$ python -q
>>> import numpy as np
>>> np.set_printoptions(suppress=True, linewidth=200)
>>> data = np.loadtxt("w.csv", delimiter=",")
>>> data
array([[ -1.4,  -0.1,  -0.9,   0.6,   0.1,   0.1,   1.3,   0.2,   0.2,   1.1],
       [ -0.9,   0.2,  -0.8,  -1.2,  -0.2,   0.8,   1.3,   0.1,   0.3,  -1.4],
       [  2. ,  -0.2,   0.4,  -1.3,  -0.5,   0.1,   0.3,   0.5,  -1.3,   0.8],
       [  1.1,  -0.7,  -1. ,   0.1,  -1.1,  -0.8,   0.1,  -0.8,   1.4,  -1. ],
       [ -0.7,   0. ,  -0.3,  -0.9,   0.5,  -2. ,  -0.9,   1. ,   0.2,  -0.2],
       [ 10. ,   2. ,  -3. ,  13. ,   5. ,   1. , -10. ,  -6. ,   1. , -16. ],
       [ -0.7,   1.7,   0.5,   1.2,   0.1,   1. ,   0.1,  -0.2,  -0.2,   0.5],
       [ -0.2,   0.3,   1. ,   0.5,   0.5,  -1.2,   0.7,   0.3,   0. ,   0.7],
       [ -1.2,   0.5,  -0.2,  -0.5,  -1.2,  -0.3,   1.1,   0.3,   1.3,   1.9],
       [  1.4,   1.8,   0.1,  -0.4,   1.1,  -0.6,  -0.1,   0.5,   0.2,  -1.4],
       [  0.7,   0.9,  -0.5,   0.7,   0.3,  -0.5,  -0.6,   1.4,   1.6,   1.8],
       [  0. ,  -1.3,   0.3,   0.3,   0.8,  -0.8,  -0.5,  -0.2,   0.2,   0.8],
       [  0.3,   0. ,   0.6,   0.5,   1.5,   0.3,  -0.1,   0.5,   1.7,  -0.2],
       [ -0.5,  -1. ,   1.9,  -0.2,   0.5,  -0.1,   0.3,   1.1,   0.6,  -0.4],
       [  1.5,   0.3,   0.1,   0.8,   0.6,  -0.7,  -1.1,   0.8,  -1.2,  -1.3],
       [ -0.2,  -0.2,   0.3,  -0.1,   0.7,   0.5,   0.5,   0.7,  -1.4,  -0.1],
       [ -0.7,  -0.5,  -0.9,   0.9,  -0.3,   1.3,   0.9,   0.1,   0.6,   1.9],
       [ -0.1,  -0.5,   1.4,  -0.1,  -0.2,  -1.7,  -1.2,  -1.8,   1.1,   1. ],
       [ -0.7,   0.7,  -1.5,   0.5,  -1.5,   1. ,   0.7,   0.2,  -0.3,   3. ],
       [  0. ,  -1.8,  -0.9,   1.6,   0.8,  -0.6,   0.6,   0. ,  -0.4,   1.1],
       [ -0.6,  -0.8,  -0.5,  -0.7,  -1. ,  -2. ,  -1.1,  -0.2,   0.5,   0.1],
       [  1.8,   0.6,  -2.1,   0.7,   0.4,  -0.2,   0.9,  -0.4,  -0.2,   0.1],
       [  0.4,  -1.8,  -0.4,   1. ,   0. ,  -3.4,  -1.5,   0.6,   1.3,   0.1],
       [  0.1,  -0.1,  -0.1,   0.2,  -1.2,   0.9,  -1.7,   0.8,   0.2,   0.7],
       [  0.4,  -0.4,  -0.5,  -1.3,   1. ,   2. ,  -0.2,   0.5,   1. ,   0.2],
       [ -0.5,   0.7,   1. ,   1. ,  -0.1,  -1.1,  -0.3,   0.7,  -0.7,  -0.9],
       [ -0.3,   0.5,  -0.3,   0.5,   1.1,   0.2,  -0.3,   1.3,   1.1,  -1.3],
       [  0.6,  -1.1,   0.1,   0.1,   1.2,   1.3,   0.9,   0.4,  -1.6,   1.2],
       [  0.5,   0.2,  -0.9,  -0.7,   1.6,   1.1,   0.3,  -0.2,   0.9,  -0.3],
       [  0.4,  -0.9,  -1.1,  -1.9,   1. ,   0.7,  -0.5,  -1.7,   0.7,   0.1],
       [  1.6,  -0.1,   1.1,   0.5,   1.3,  -1.6,  -0.1,   0.4,  -0.2,  -0.3]])
>>> data[:, 10]
Traceback (most recent call last):
  File "<python-input-4>", line 1, in <module>
    data[:, 10]
    ~~~~^^^^^^^
IndexError: index 10 is out of bounds for axis 1 with size 10
>>> np.round(data.sum(axis=1), 1)
array([ 1.2, -1.8,  0.8, -2.7, -3.3, -3. ,  4. ,  2.6,  1.7,  2.6,  5.8, -0.4,  5.1,  2.2, -0.2,  0.7,  3.3, -2.1,  2.1,  0.4, -6.3,  1.6, -3.7, -0.2,  2.7, -0.2,  2.5,  3.1,  2.5, -3.2,  2.6])
>>> print(np.round(np.linalg.svd(data, compute_uv=False), 1))
[27.   7.4  6.1  5.5  5.1  4.9  4.4  4.   3.5  2.7]
>>> np.unravel_index(np.abs(data).argmax(), data.shape)
(np.int64(5), np.int64(9))
>>> np.round(np.linalg.norm(data), 1)
np.float64(30.9)
